$ python -q
>>> import numpy as np
>>> np.set_printoptions(precision=3, suppress=True, linewidth=100)
>>> m1 = np.load("x.npy")
>>> m1
array([[-0.029, -0.043,  0.484,  0.009, -0.471,  1.401, -0.811, -0.002, -0.041,  0.2  ],
       [ 0.024,  0.045, -0.839,  0.021, -0.252, -0.53 , -0.622, -0.015,  0.091,  2.19 ],
       [-0.007,  0.017,  2.069, -0.01 ,  0.252, -1.02 , -0.507,  0.014, -0.248, -1.803],
       [ 0.008,  0.096, -1.373, -0.089, -0.204, -4.126, -0.876,  0.01 ,  0.049, -1.023],
       [-0.03 , -0.145, -0.991, -0.046,  0.387, -8.118, -0.648,  0.006,  0.113,  7.26 ],
       [-0.014,  0.03 ,  1.155,  0.037,  0.586,  4.483, -0.671,  0.005, -0.258,  0.676],
       [-0.018, -0.058, -0.768, -0.058,  0.764,  3.119,  1.713, -0.027,  0.065, -0.481],
       [ 0.006,  0.078,  0.674, -0.005, -0.606,  0.634,  0.258, -0.012, -0.049, -0.852],
       [-0.02 ,  0.18 , -2.108, -0.002,  0.548, -3.998,  1.903,  0.   , -0.008,  1.86 ],
       [-0.005,  0.102,  1.087,  0.083,  0.256, -1.259, -0.395, -0.002,  0.221, -4.729],
       [-0.021, -0.014, -0.043, -0.025,  0.398,  3.558, -0.289, -0.002,  0.176,  0.893],
       [-0.003,  0.01 ,  0.608, -0.013, -0.022, -1.565,  0.4  , -0.002,  0.067, -1.088],
       [ 0.016,  0.045,  0.264,  0.016, -0.585,  1.398,  0.118,  0.002, -0.093,  0.221],
       [-0.008, -0.008, -0.197,  0.035, -0.15 ,  3.532, -0.253, -0.01 , -0.063, -4.032],
       [-0.004,  0.066, -1.315, -0.095,  0.336, -4.527, -0.407, -0.017, -0.102,  0.837],
       [-0.02 ,  0.028,  2.636, -0.057, -0.065, -4.237, -0.267,  0.017, -0.024, -4.282],
       [ 0.012,  0.096, -0.267,  0.008,  0.097,  2.668,  0.272, -0.002, -0.144,  0.923],
       [ 0.034, -0.084,  0.101,  0.044,  0.268, 10.232, -0.186, -0.007,  0.21 ,  1.408],
       [ 0.012,  0.043, -0.592,  0.006, -0.03 , -2.466, -0.269,  0.013, -0.134,  1.948],
       [-0.012, -0.031, -0.082,  0.041, -0.093, -2.561, -0.584,  0.002,  0.081,  0.316],
       [ 0.008, -0.101,  1.172,  0.019,  0.023,  9.786, -0.303, -0.001, -0.072,  3.265],
       [-0.037,  0.093, -0.268,  0.036,  0.033, -0.341,  0.736,  0.008,  0.058, -0.067],
       [-0.019, -0.012, -1.333,  0.021,  0.088,  0.482,  0.614, -0.004,  0.118,  0.816]])
>>> P = m1 @ np.linalg.solve(m1.T @ m1, m1.T)
>>> round(float(np.trace(P)), 3)
10.0
>>> np.allclose(P @ P, P)
True
>>> np.linalg.matrix_rank(np.eye(23) - P)
np.int64(13)
>>> vec = np.array([2, 1, 1, 0, 0, 2, 3, 1, 2, 3])
>>> target = m1 @ vec
>>> np.round(np.linalg.solve(m1.T @ m1, m1.T @ target), 3) + 0
array([2., 1., 1., 0., 0., 2., 3., 1., 2., 3.])
>>> np.round(np.linalg.lstsq(m1, target)[0], 3) + 0
array([2., 1., 1., 0., 0., 2., 3., 1., 2., 3.])
>>> np.round(np.linalg.pinv(m1) @ m1, 3) + 0
array([[1., 0., 0., 0., 0., 0., 0., 0., 0., 0.],
       [0., 1., 0., 0., 0., 0., 0., 0., 0., 0.],
       [0., 0., 1., 0., 0., 0., 0., 0., 0., 0.],
       [0., 0., 0., 1., 0., 0., 0., 0., 0., 0.],
       [0., 0., 0., 0., 1., 0., 0., 0., 0., 0.],
       [0., 0., 0., 0., 0., 1., 0., 0., 0., 0.],
       [0., 0., 0., 0., 0., 0., 1., 0., 0., 0.],
       [0., 0., 0., 0., 0., 0., 0., 1., 0., 0.],
       [0., 0., 0., 0., 0., 0., 0., 0., 1., 0.],
       [0., 0., 0., 0., 0., 0., 0., 0., 0., 1.]])
>>> rng = np.random.default_rng(353018)
>>> target = target + 0.05 * rng.normal(size=23)
>>> target
array([  1.253,   3.094,  -7.369, -15.091,   2.619,   9.635,   9.112,   0.102,   1.442, -16.337,
         9.256,  -4.463,   3.921,  -6.087,  -9.294, -19.48 ,   8.517,  24.597,  -0.586,  -5.903,
        29.503,   1.198,   4.049])
>>> beta, *_ = np.linalg.lstsq(m1, target)
>>> beta
array([ 1.726,  1.223,  0.992, -0.16 ,  0.009,  2.006,  3.002,  3.711,  1.957,  3.005])
>>> [round(float(np.linalg.norm(np.linalg.solve(m1.T @ m1 + lam * np.eye(10), m1.T @ target))), 2) for lam in (0, 1, 10, 100)]
[6.72, 4.5, 3.58, 2.35]
>>> np.round(m1.T @ (target - m1 @ beta), 3) + 0
array([0., 0., 0., 0., 0., 0., 0., 0., 0., 0.])
>>> beta.round()
array([ 2.,  1.,  1., -0.,  0.,  2.,  3.,  4.,  2.,  3.])
>>> lab = rng.permutation(10)
>>> M2 = m1[:, lab] * rng.choice([-1, 1], 10)
>>> M2
array([[ 1.401, -0.009,  0.041, -0.2  , -0.002,  0.471,  0.484, -0.043, -0.029,  0.811],
       [-0.53 , -0.021, -0.091, -2.19 , -0.015,  0.252, -0.839,  0.045,  0.024,  0.622],
       [-1.02 ,  0.01 ,  0.248,  1.803,  0.014, -0.252,  2.069,  0.017, -0.007,  0.507],
       [-4.126,  0.089, -0.049,  1.023,  0.01 ,  0.204, -1.373,  0.096,  0.008,  0.876],
       [-8.118,  0.046, -0.113, -7.26 ,  0.006, -0.387, -0.991, -0.145, -0.03 ,  0.648],
       [ 4.483, -0.037,  0.258, -0.676,  0.005, -0.586,  1.155,  0.03 , -0.014,  0.671],
       [ 3.119,  0.058, -0.065,  0.481, -0.027, -0.764, -0.768, -0.058, -0.018, -1.713],
       [ 0.634,  0.005,  0.049,  0.852, -0.012,  0.606,  0.674,  0.078,  0.006, -0.258],
       [-3.998,  0.002,  0.008, -1.86 ,  0.   , -0.548, -2.108,  0.18 , -0.02 , -1.903],
       [-1.259, -0.083, -0.221,  4.729, -0.002, -0.256,  1.087,  0.102, -0.005,  0.395],
       [ 3.558,  0.025, -0.176, -0.893, -0.002, -0.398, -0.043, -0.014, -0.021,  0.289],
       [-1.565,  0.013, -0.067,  1.088, -0.002,  0.022,  0.608,  0.01 , -0.003, -0.4  ],
       [ 1.398, -0.016,  0.093, -0.221,  0.002,  0.585,  0.264,  0.045,  0.016, -0.118],
       [ 3.532, -0.035,  0.063,  4.032, -0.01 ,  0.15 , -0.197, -0.008, -0.008,  0.253],
       [-4.527,  0.095,  0.102, -0.837, -0.017, -0.336, -1.315,  0.066, -0.004,  0.407],
       [-4.237,  0.057,  0.024,  4.282,  0.017,  0.065,  2.636,  0.028, -0.02 ,  0.267],
       [ 2.668, -0.008,  0.144, -0.923, -0.002, -0.097, -0.267,  0.096,  0.012, -0.272],
       [10.232, -0.044, -0.21 , -1.408, -0.007, -0.268,  0.101, -0.084,  0.034,  0.186],
       [-2.466, -0.006,  0.134, -1.948,  0.013,  0.03 , -0.592,  0.043,  0.012,  0.269],
       [-2.561, -0.041, -0.081, -0.316,  0.002,  0.093, -0.082, -0.031, -0.012,  0.584],
       [ 9.786, -0.019,  0.072, -3.265, -0.001, -0.023,  1.172, -0.101,  0.008,  0.303],
       [-0.341, -0.036, -0.058,  0.067,  0.008, -0.033, -0.268,  0.093, -0.037, -0.736],
       [ 0.482, -0.021, -0.118, -0.816, -0.004, -0.088, -1.333, -0.012, -0.019, -0.614]])
>>> left, _, Vh = np.linalg.svd(m1.T @ M2)
>>> lab
array([5, 3, 8, 9, 7, 4, 2, 1, 0, 6])
>>> np.round(np.linalg.lstsq(m1, M2)[0], 3) + 0
array([[ 0.,  0.,  0.,  0.,  0.,  0.,  0.,  0.,  1.,  0.],
       [ 0.,  0.,  0.,  0.,  0.,  0.,  0.,  1.,  0.,  0.],
       [ 0.,  0.,  0.,  0.,  0.,  0.,  1.,  0.,  0.,  0.],
       [ 0., -1.,  0.,  0.,  0.,  0.,  0.,  0.,  0.,  0.],
       [ 0.,  0.,  0.,  0.,  0., -1.,  0.,  0.,  0.,  0.],
       [ 1.,  0.,  0.,  0.,  0.,  0.,  0.,  0.,  0.,  0.],
       [ 0.,  0.,  0.,  0.,  0.,  0.,  0.,  0.,  0., -1.],
       [ 0.,  0.,  0.,  0.,  1.,  0.,  0.,  0.,  0.,  0.],
       [ 0.,  0., -1.,  0.,  0.,  0.,  0.,  0.,  0.,  0.],
       [ 0.,  0.,  0., -1.,  0.,  0.,  0.,  0.,  0.,  0.]])
